$ python3 -q
>>> import numpy as np
>>> np.set_printoptions(suppress=True, linewidth=200)
>>> def rd(a):
...     return np.round(a, 1) + 0
... 
>>> A = np.load("block4.npy")
>>> A
array([[ 1,  0,  0,  0,  0,  0,  0],
       [-3,  1,  0,  0,  0,  0,  0],
       [ 1, -1,  1,  0,  0,  0,  0],
       [-1, -2, -3,  1,  0,  0,  0],
       [ 0,  0,  3,  2,  1,  0,  0],
       [-1,  3,  3, -1,  0,  1,  0],
       [-2,  2, -3,  3,  0, -3,  1]])
>>> # triangular: eigenvalues sit on the diagonal
>>> np.linalg.matrix_rank(A - A[0, 0] * np.eye(7))
np.int64(5)
>>> left, sig, Vh = np.linalg.svd(A)
>>> print(np.argmax(sig[:-1] / (sig[1:] + 1e-6)) + 1)
6
>>> rd(sig)
array([7.1, 5.5, 3.5, 2.6, 0.7, 0.2, 0. ])
>>> B = left[:, :6] @ np.diag(sig[:6]) @ Vh[:6]
>>> rd(np.abs(A - B).max())
np.float64(0.0)
>>> rd(np.linalg.norm(A - B) / np.linalg.norm(A))
np.float64(0.0)
>>> print(rd(np.linalg.norm(A - B, 2)), rd(sig[6]))
0.0 0.0
>>> np.linalg.matrix_rank(A, rtol=0.1)
np.int64(5)
>>> print(round(np.log10(np.linalg.cond(A))))
3
>>> m1 = np.array([[2.0, 0.0, 0.0, 0.0, 0.0, 0.0, 0.0],
...     [0.0, 3.0, 0.0, 2.0, 4.0, 4.0, 1.0],
...     [0.0, 0.0, 2.0, 0.0, 0.0, 0.0, 0.0],
...     [0.0, 2.0, 0.0, 6.0, 8.0, 8.0, 2.0],
...     [0.0, 4.0, 0.0, 8.0, 18.0, 16.0, 4.0],
...     [0.0, 4.0, 0.0, 8.0, 16.0, 18.0, 4.0],
...     [0.0, 1.0, 0.0, 2.0, 4.0, 4.0, 3.0]])
>>> w1 = np.array([[0, 0, 0, 2],
...     [0, 2, 2, 0],
...     [0, 2, 1, 0],
...     [0, 0, 2, 1],
...     [0, 0, 2, 1],
...     [2, 2, 2, 2],
...     [1, 0, 0, 0]])
>>> c = np.array([3, 2, -3, -1])
>>> act = np.maximum(m1 @ w1 + c, 0)
>>> np.linalg.matrix_rank(act)
np.int64(4)
>>> (act > 0).astype(int)
array([[1, 1, 0, 1],
       [1, 1, 1, 1],
       [1, 1, 0, 0],
       [1, 1, 1, 1],
       [1, 1, 1, 1],
       [1, 1, 1, 1],
       [1, 1, 1, 1]])
>>> act
array([[ 3.,  2.,  0.,  3.],
       [12., 16., 23., 13.],
       [ 3.,  6.,  0.,  0.],
       [21., 22., 45., 29.],
       [39., 42., 89., 57.],
       [43., 46., 89., 59.],
       [14., 12., 19., 13.]])
>>> cent = np.array([[-1, 3, 0], [2, -1, -1], [2, -2, 3], [-2, 2, 2]])
>>> w1 @ cent
array([[-4,  4,  4],
       [ 8, -6,  4],
       [ 6, -4,  1],
       [ 2, -2,  8],
       [ 2, -2,  8],
       [ 2,  4,  8],
       [-1,  3,  0]])
>>> (act @ cent).round(6).argmax(axis=1)
array([1, 2, 0, 2, 2, 2, 2])
>>> W0 = np.load("arr.npy")
>>> W0
array([[33, -1, 37, 47],
       [-1, 38, 28,  9],
       [37, 28, 70, 51],
       [47,  9, 51, 85]])
>>> print(rd(np.linalg.norm(W0, 2) / np.linalg.norm(W0)))
1.0
>>> [round(float(x), 1) for x in np.linalg.svd(W0, compute_uv=False)[:3]]
[161.7, 48.4, 15.9]
>>> np.linalg.cond(W0) > 100
np.True_
>>> left, sig, Vh = np.linalg.svd(W0)
>>> rd(sig)
array([161.7,  48.4,  15.9,   0. ])
>>> np.argmax(sig[:-1] / (sig[1:] + 1e-6)) + 1
np.int64(3)
>>> B = left[:, :3] @ np.diag(sig[:3]) @ Vh[:3]
>>> print(rd(B))
[[33. -1. 37. 47.]
 [-1. 38. 28.  9.]
 [37. 28. 70. 51.]
 [47.  9. 51. 85.]]
>>> rd(np.abs(W0 - B).max())
np.float64(0.0)
>>> np.linalg.matrix_rank(B)
np.int64(3)
